$ python -q
>>> import numpy as np
>>> np.set_printoptions(suppress=True, linewidth=120)
>>> A = np.array([[-1.2, -0.5, 0.3],
...     [0.7, -1.0, -0.3],
...     [0.3, 1.9, 1.3],
...     [-1.5, -1.6, -0.7]])
>>> A
array([[-1.2, -0.5,  0.3],
       [ 0.7, -1. , -0.3],
       [ 0.3,  1.9,  1.3],
       [-1.5, -1.6, -0.7]])
>>> np.round(A.sum(axis=0), 3)
array([-1.7, -1.2,  0.6])
>>> np.round(np.linalg.svd(A, compute_uv=False), 3)
array([3.279, 1.742, 0.515])
>>> np.linalg.rank(A)
Traceback (most recent call last):
  File "<python-input-6>", line 1, in <module>
    np.linalg.rank(A)
    ^^^^^^^^^^^^^^
AttributeError: module 'numpy.linalg' has no attribute 'rank'
>>> np.unravel_index(np.abs(A).argmax(), A.shape)
(np.int64(2), np.int64(1))
>>> np.round(A.sum(axis=1), 3)
array([-1.4, -0.6,  3.5, -3.8])
>>> np.round(A.mean(axis=0), 3)
array([-0.425, -0.3  ,  0.15 ])
>>> A[:, 3]
Traceback (most recent call last):
  File "<python-input-10>", line 1, in <module>
    A[:, 3]
    ~^^^^^^
IndexError: index 3 is out of bounds for axis 1 with size 3
>>> np.linalg.matrix_rank(A)
np.int64(3)
>>> np.round(A - A[0], 3)
array([[ 0. ,  0. ,  0. ],
       [ 1.9, -0.5, -0.6],
       [ 1.5,  2.4,  1. ],
       [-0.3, -1.1, -1. ]])
>>> np.abs(A).max()
np.float64(1.9)
>>> x = np.array([1, 3, 0])
>>> target = A @ x
>>> np.round(np.linalg.pinv(A) @ A, 3) + 0
array([[1., 0., 0.],
       [0., 1., 0.],
       [0., 0., 1.]])
>>> np.round(np.linalg.solve(A.T @ A, A.T @ target), 3) + 0
array([1., 3., 0.])
>>> rng = np.random.default_rng(180)
>>> target = target + 0.1 * rng.normal(size=4)
>>> target.round(3)
array([-2.657, -2.373,  5.895, -6.213])
>>> b, *_ = np.linalg.lstsq(A, target)
>>> np.round(A.T @ (target - A @ b), 3) + 0
array([0., 0., 0.])
>>> [round(float(np.linalg.norm(np.linalg.solve(A.T @ A + lam * np.eye(3), A.T @ target))), 2) for lam in (0, 1, 10, 100)]
[3.19, 2.6, 1.46, 0.27]
>>> b.round(3)
array([ 0.928,  3.051, -0.124])
>>> x = np.array([2, 0, 4])
>>> np.round(A @ np.ones(3), 3)
array([-1.4, -0.6,  3.5, -3.8])
>>> np.round(np.einsum("ij,j->i", A, x), 3)
array([-1.2,  0.2,  5.8, -5.8])
>>> A @ np.eye(3)[1]
array([-0.5, -1. ,  1.9, -1.6])
>>> np.round(A @ (2 * x), 3)
array([ -2.4,   0.4,  11.6, -11.6])
>>> A * x
array([[-2.4, -0. ,  1.2],
       [ 1.4, -0. , -1.2],
       [ 0.6,  0. ,  5.2],
       [-3. , -0. , -2.8]])
>>> (A @ x).argmax()
np.int64(2)
>>> np.sign((A @ x).round(6))
array([-1.,  1.,  1., -1.])
>>> r0, v = A[3], A[1]
>>> round(float(r0 @ r0), 3)
5.3
>>> p = (r0 @ v) / (r0 @ r0) * r0
>>> np.linalg.matrix_rank(np.outer(r0, v))
np.int64(1)
>>> np.round(np.linalg.norm(r0 + v) ** 2 + np.linalg.norm(r0 - v) ** 2, 3)
np.float64(13.76)
>>> round(float((v - p) @ r0), 3)
-0.0
>>> W0 = np.load("m.npy")
>>> W0
array([[-11.018,  -0.792,  -0.593,   2.904],
       [  0.197,   3.125,   3.288,   1.388],
       [  0.007,   5.115,   4.786,   3.982],
       [ -9.833,  -3.103,  -2.099,  -0.998],
       [ 10.411,   2.185,   2.368,  -2.794],
       [ -2.359,   5.111,   5.097,   4.08 ],
       [ -6.201,  -0.805,  -1.198,   2.667],
       [  0.572,   4.16 ,   5.094,   0.216],
       [ -0.591,  -4.208,  -5.104,  -0.188],
       [ -2.435,   5.135,   5.075,   4.095],
       [  5.183,   0.584,  -0.895,   2.323],
       [ 13.172,   3.303,   3.903,  -4.157],
       [  4.388,  -0.6  ,  -0.297,  -2.707],
       [  9.772,   3.109,   2.078,   0.996],
       [ -1.782,  -1.404,  -1.507,  -0.011],
       [  0.812,   2.201,   3.573,  -2.41 ],
       [ -1.742,  -1.862,  -3.599,   3.684]])
>>> x = np.array([-1, 0, -2, 0])
>>> np.sign((W0 @ x).round(6))
array([ 1., -1., -1.,  1., -1., -1.,  1., -1.,  1., -1., -1., -1., -1., -1.,  1., -1.,  1.])
>>> G = np.cov(W0, rowvar=False)
>>> np.round(np.linalg.eigvalsh(G)[::-1], 3) + 0
array([48.738, 17.428,  4.402,  0.   ])
>>> G.shape
(4, 4)
>>> np.round(np.corrcoef(W0.T), 3)
array([[ 1.   ,  0.376,  0.313, -0.517],
       [ 0.376,  1.   ,  0.968,  0.191],
       [ 0.313,  0.968,  1.   ,  0.036],
       [-0.517,  0.191,  0.036,  1.   ]])
>>> np.round(W0.std(axis=0), 3)
array([6.393, 2.911, 3.201, 2.612])
>>> G.round(3)
array([[43.426,  7.441,  6.817, -9.166],
       [ 7.441,  9.006,  9.586,  1.542],
       [ 6.817,  9.586, 10.889,  0.324],
       [-9.166,  1.542,  0.324,  7.247]])
>>> J = np.load("a.npy")
>>> J
array([[22.   ,  0.024, 45.212, 45.018, 15.972],
       [ 6.006, -0.159, 13.018, 12.155,  4.1  ],
       [39.954,  0.188, 67.827, 86.943, 35.858]])
>>> x = np.array([-1, -3, 3, -2, 3])
>>> np.round(J @ np.ones(5), 3)
array([128.226,  35.12 , 230.77 ])
>>> (J @ x).argmax()
np.int64(2)
>>> np.round(J @ (2 * x), 3)
array([142.888,  43.03 , 193.302])
>>> J @ np.eye(5)[2]
array([45.212, 13.018, 67.827])
>>> np.sign((J @ x).round(6))
array([1., 1., 1.])
>>> np.round(J * x, 3)
array([[ -22.   ,   -0.072,  135.636,  -90.036,   47.916],
       [  -6.006,    0.477,   39.054,  -24.31 ,   12.3  ],
       [ -39.954,   -0.564,  203.481, -173.886,  107.574]])
>>> np.round((J * x).sum(axis=1), 3)
array([71.444, 21.515, 96.651])
>>> np.round(J @ x, 3)
array([71.444, 21.515, 96.651])
